$ python -q
>>> import numpy as np
>>> from numpy import linalg as LA
>>> np.set_printoptions(precision=4, suppress=True, linewidth=160)
>>> def rnd(a):
...     return np.round(a, 4) + 0
... 
>>> M = np.loadtxt("case11.csv", delimiter=",")
>>> M
array([[2., 1., 1.],
       [2., 1., 1.],
       [0., 0., 0.],
       [0., 0., 0.],
       [0., 0., 0.],
       [2., 1., 1.],
       [2., 4., 1.],
       [0., 3., 0.],
       [2., 1., 1.],
       [0., 0., 0.],
       [0., 0., 0.],
       [0., 3., 0.],
       [0., 3., 0.],
       [0., 0., 0.]])
>>> # rows 0 and 1 are equal
>>> Xc = M - M.mean(axis=0)
>>> vecs = LA.svd(Xc)[2][:2]
>>> A2 = Xc - Xc @ vecs.T @ vecs
>>> rnd(np.cov(Xc @ vecs.T, rowvar=False))
array([[2.1481, 0.    ],
       [0.    , 1.1156]])
>>> rnd(LA.norm(A2) / LA.norm(Xc))
np.float64(0.0)
>>> rnd(A2.std(axis=0))
array([0., 0., 0.])
>>> Xc = M - M.mean(axis=0)
>>> U, sig, VT = LA.svd(Xc, full_matrices=False)
>>> rnd(Xc.mean(axis=0))
array([0., 0., 0.])
>>> np.searchsorted(np.cumsum(sig ** 2) / (sig ** 2).sum(), 0.9) + 1
np.int64(2)
>>> rnd(VT[0] * np.sign(VT[0, np.abs(VT[0]).argmax()]))
array([0.3058, 0.9398, 0.1529])
>>> rnd(sig ** 2 / (sig ** 2).sum())
array([0.6582, 0.3418, 0.    ])
>>> np.abs(VT[0]).argmax()
np.int64(1)
>>> LA.matrix_rank(Xc)
np.int64(2)
>>> W0 = np.load("sample16.npy")
>>> W0
array([[2., 5., 0., 0.],
       [5., 0., 5., 0.],
       [0., 5., 0., 5.],
       [0., 0., 5., 0.]])
>>> # symmetric, so the eigenvalues are real
>>> rng = np.random.default_rng(5792)
>>> idx = rng.permutation(4)
>>> A2 = W0[:, idx] * rng.choice([-1, 1], 4)
>>> A2
array([[ 2.,  5., -0., -0.],
       [ 5.,  0., -0., -5.],
       [ 0.,  5., -5., -0.],
       [ 0.,  0., -0., -5.]])
>>> U, _, VT = LA.svd(W0.T @ A2)
>>> rnd(U @ VT)
array([[ 1.,  0.,  0.,  0.],
       [ 0.,  1.,  0.,  0.],
       [ 0.,  0.,  0., -1.],
       [ 0.,  0., -1.,  0.]])
>>> np.einsum("ij,ji->", A2, A2)
np.float64(104.0)
>>> np.kron(np.eye(2, dtype=int), A2)
array([[ 2.,  5., -0., -0.,  0.,  0., -0., -0.],
       [ 5.,  0., -0., -5.,  0.,  0., -0., -0.],
       [ 0.,  5., -5., -0.,  0.,  0., -0., -0.],
       [ 0.,  0., -0., -5.,  0.,  0., -0., -0.],
       [ 0.,  0., -0., -0.,  2.,  5., -0., -0.],
       [ 0.,  0., -0., -0.,  5.,  0., -0., -5.],
       [ 0.,  0., -0., -0.,  0.,  5., -5., -0.],
       [ 0.,  0., -0., -0.,  0.,  0., -0., -5.]])
>>> rnd(LA.det(2 * A2)), rnd(LA.det(A2))
(np.float64(-10000.0), np.float64(-625.0))
>>> P = np.triu(np.array([[2, 4, 4, 1], [2, 2, 2, 4], [5, 4, 0, 4], [2, 3, 0, 3]]), 1) + np.eye(4)
>>> A2 = P @ W0 @ LA.inv(P)
>>> P @ W0 - W0 @ P
array([[ 20.,  12.,   7.,  -2.],
       [  0., -10.,   0., -15.],
       [  0.,   0.,  10., -20.],
       [  0.,   0.,   0., -20.]])
>>> LA.matrix_rank(A2)
np.int64(4)
>>> np.trace(A2), np.trace(W0)
(np.float64(2.0), np.float64(2.0))
>>> [round(float(LA.det(W0[:i, :i])), 2) + 0 for i in range(1, 5)]
[2.0, -25.0, -50.0, 625.0]
>>> np.all(LA.eigvalsh(W0) > 0)
np.False_
>>> J = np.load("x.npy")
>>> J
array([[-6.1849,  3.0065,  9.0515],
       [-5.9727,  2.8947,  8.9796],
       [-5.8999,  3.0434,  8.9918],
       [-5.9102,  3.0125,  8.7765],
       [-7.053 ,  6.8725,  1.9329],
       [-7.0147,  6.9851,  1.9793],
       [-6.9801,  6.9369,  1.9458],
       [-6.8182,  7.1064,  1.9455],
       [-5.0203,  6.0076,  6.7198],
       [-4.8931,  5.8602,  7.0742],
       [-5.0333,  6.0807,  6.9533],
       [-5.033 ,  6.0326,  7.1416]])
>>> Q, r_ = LA.qr(J)
>>> rnd(Q @ r_)
array([[-6.1849,  3.0065,  9.0515],
       [-5.9727,  2.8947,  8.9796],
       [-5.8999,  3.0434,  8.9918],
       [-5.9102,  3.0125,  8.7765],
       [-7.053 ,  6.8725,  1.9329],
       [-7.0147,  6.9851,  1.9793],
       [-6.9801,  6.9369,  1.9458],
       [-6.8182,  7.1064,  1.9455],
       [-5.0203,  6.0076,  6.7198],
       [-4.8931,  5.8602,  7.0742],
       [-5.0333,  6.0807,  6.9533],
       [-5.033 ,  6.0326,  7.1416]])
>>> Q.shape, r_.shape
((12, 3), (3, 3))
>>> rnd(abs(r_[0, 0])), rnd(LA.norm(J[:, 0]))
(np.float64(20.9198), np.float64(20.9198))
>>> rnd(r_)
array([[ 20.9198, -18.4414, -19.5123],
       [  0.    ,   5.8408,  -5.3417],
       [  0.    ,   0.    , -10.998 ]])
>>> rnd(Q.T @ Q)
array([[1., 0., 0.],
       [0., 1., 0.],
       [0., 0., 1.]])
>>> Xc = J - J.mean(axis=0)
>>> U, sig, VT = LA.svd(Xc, full_matrices=False)
>>> rnd(Xc.mean(axis=0))
array([0., 0., 0.])
>>> rnd(sig ** 2 / (sig ** 2).sum())
array([0.9177, 0.0816, 0.0007])
>>> LA.matrix_rank(Xc)
np.int64(3)
>>> vec = np.array([1, 3, 0])
>>> y = J @ vec
>>> rnd(y)
array([ 2.8346,  2.7114,  3.2303,  3.1273, 13.5645, 13.9406, 13.8306, 14.501 , 13.0025, 12.6875, 13.2088, 13.0648])
>>> rnd(LA.lstsq(J, y)[0])
array([1., 3., 0.])
>>> rnd(LA.solve(J.T @ J, J.T @ y))
array([1., 3., 0.])
>>> y = y + 0.3 * rng.normal(size=12)
>>> rnd(y)
array([ 3.0343,  2.7213,  3.3279,  3.5173, 13.7113, 14.1007, 14.0607, 14.0976, 13.3873, 12.6393, 13.8591, 13.3879])
>>> c, *_ = LA.lstsq(J, y)
>>> rnd(c)
array([1.058 , 3.0525, 0.0414])
>>> rnd(LA.norm(y - J @ c))
np.float64(0.7814)
>>> W2 = J[[9, 4]].astype(float)
>>> for _ in range(6):
...     idx = LA.norm(J[:, None] - W2, axis=-1).argmin(axis=1)
...     W2 = np.array([J[idx == j].mean(axis=0) for j in range(2)])
... 
>>> idx
array([0, 0, 0, 0, 1, 1, 1, 1, 0, 0, 0, 0])
>>> rnd(W2[1] - W2[0])
array([-1.4731,  2.4829, -6.0102])
>>> np.abs(W2[1] - W2[0]).argmax()
np.int64(2)
>>> U, sig, VT = LA.svd(J, full_matrices=False)
>>> rnd(VT @ VT.T)
array([[1., 0., 0.],
       [0., 1., 0.],
       [0., 0., 1.]])
>>> np.allclose(U * sig @ VT, J)
True
>>> rnd(U.T @ J @ VT.T)
array([[34.6575,  0.    ,  0.    ],
       [ 0.    , 11.3703,  0.    ],
       [ 0.    ,  0.    ,  3.4101]])
>>> rnd(np.sqrt((sig ** 2).sum())), rnd(LA.norm(J))
(np.float64(36.6341), np.float64(36.6341))
>>> (sig > 1e-8).sum()
np.int64(3)
>>> arr = np.load("block19.npy")
>>> rnd(arr)
array([[ 0.9756, -0.2195],
       [-0.2195, -0.9756]])
>>> # orthonormal columns
>>> idx = rng.permutation(2)
>>> idx
array([1, 0])
>>> A2 = arr[idx][:, idx]
>>> np.allclose(A2, arr)
False
>>> rnd(A2)
array([[-0.9756, -0.2195],
       [-0.2195,  0.9756]])
>>> rnd(np.sort(np.abs(LA.eigvals(A2))))
array([1., 1.])
>>> mat = np.array([[0, -2, 2, 3], [0, 0, -3, -1], [0, 0, 0, 1], [0, 0, 0, 0]])
>>> U, sig, VT = LA.svd(mat)
>>> np.argmax(sig[:-1] / (sig[1:] + 1e-6)) + 1
np.int64(3)
>>> A2 = U[:, :3] @ np.diag(sig[:3]) @ VT[:3]
>>> LA.matrix_rank(mat, rtol=0.05)
np.int64(3)
>>> rnd(LA.norm(mat - A2) / LA.norm(mat))
np.float64(0.0)
>>> rnd(LA.norm(mat - A2, 2)), sig[3]
(np.float64(0.0), np.float64(0.0))
>>> LA.matrix_rank(A2)
np.int64(3)
>>> LA.cond(mat) > 100
np.True_
>>> rnd(np.trace(LA.pinv(mat) @ mat))
np.float64(3.0)
>>> rnd(np.sort(LA.eigvals(mat)))
array([0., 0., 0., 0.])
>>> np.prod(np.diag(mat)), rnd(LA.det(mat))
(np.int64(0), np.float64(0.0))
>>> LA.matrix_rank(mat - mat[0, 0] * np.eye(4))
np.int64(3)
>>> X = np.loadtxt("mat.csv", delimiter=",")
>>> rnd(X)
array([[-0.1622, -0.4205, -0.1309,  0.883 ],
       [ 0.9733, -0.2033,  0.0562,  0.0904],
       [ 0.1622,  0.7991, -0.4679,  0.3409],
       [ 0.    ,  0.3786,  0.8722,  0.3096]])
>>> # keeps lengths
>>> A2 = np.array([[5, 4, 4], [4, 4, 2], [5, 4, 3], [0, 0, 0]])
>>> LA.matrix_rank(np.vstack([X, A2.T]))
np.int64(4)
>>> rnd(X @ A2)
array([[-3.1476, -2.8544, -1.8826],
       [ 4.3344,  3.3049,  3.6553],
       [ 1.668 ,  1.9737,  0.8434],
       [ 5.8756,  5.0034,  3.3739]])
>>> vec = np.array([2, 2, -1, 0])
>>> rnd(X.T @ (X @ vec))
array([ 2.,  2., -1.,  0.])
>>> rnd(LA.inv(X))
array([[-0.1622,  0.9733,  0.1622,  0.    ],
       [-0.4205, -0.2033,  0.7991,  0.3786],
       [-0.1309,  0.0562, -0.4679,  0.8722],
       [ 0.883 ,  0.0904,  0.3409,  0.3096]])
>>> [p for p in range(1, 25) if np.allclose(LA.matrix_power(X, p), np.eye(4))]
[]
>>> rnd(LA.norm(vec)), rnd(LA.norm(X @ vec))
(np.float64(3.0), np.float64(3.0))
>>> rnd(np.sort(np.abs(np.degrees(np.angle(LA.eigvals(X))))))
array([  0.    , 105.1816, 105.1816, 180.    ])
>>> w, vecs = LA.eigh(arr)
>>> vec = np.array([1, 2])
>>> rnd(np.abs(arr).sum(axis=1).max()), rnd(np.abs(w).max())
(np.float64(1.1951), np.float64(1.0))
>>> rnd(vecs * np.abs(w) @ vecs.T)
array([[1., 0.],
       [0., 1.]])
>>> rnd(vec @ arr @ vec / (vec @ vec)), rnd(w[0]), rnd(w[-1])
(np.float64(-0.761), np.float64(-1.0), np.float64(1.0))
>>> ang = np.radians(180)
>>> r_ = np.eye(4)
>>> r_[3, 3] = r_[0, 0] = np.cos(ang)
>>> r_[3, 0], r_[0, 3] = -np.sin(ang), np.sin(ang)
>>> rnd(r_)
array([[-1.,  0.,  0.,  0.],
       [ 0.,  1.,  0.,  0.],
       [ 0.,  0.,  1.,  0.],
       [ 0.,  0.,  0., -1.]])
>>> A2 = X @ r_.T
>>> rnd(np.abs(A2 - X).max(axis=0))
array([1.9467, 0.    , 0.    , 1.7661])
>>> rnd(A2)
array([[ 0.1622, -0.4205, -0.1309, -0.883 ],
       [-0.9733, -0.2033,  0.0562, -0.0904],
       [-0.1622,  0.7991, -0.4679, -0.3409],
       [ 0.    ,  0.3786,  0.8722, -0.3096]])
>>> rnd(LA.svd(X, compute_uv=False)), rnd(LA.svd(A2, compute_uv=False))
(array([1., 1., 1., 1.]), array([1., 1., 1., 1.]))
>>> A = np.load("test1.npy")
>>> A
array([[ 2.,  0.,  2.],
       [ 0., -2.,  0.],
       [ 2.,  0., -1.]])
>>> # 2 blocks once reordered
>>> f = np.array([1, 2, 3])
>>> np.cross(A[2, :3], A[0, :3])
array([ 0., -6.,  0.])
>>> np.polyval(f, A[2])
array([11.,  3.,  2.])
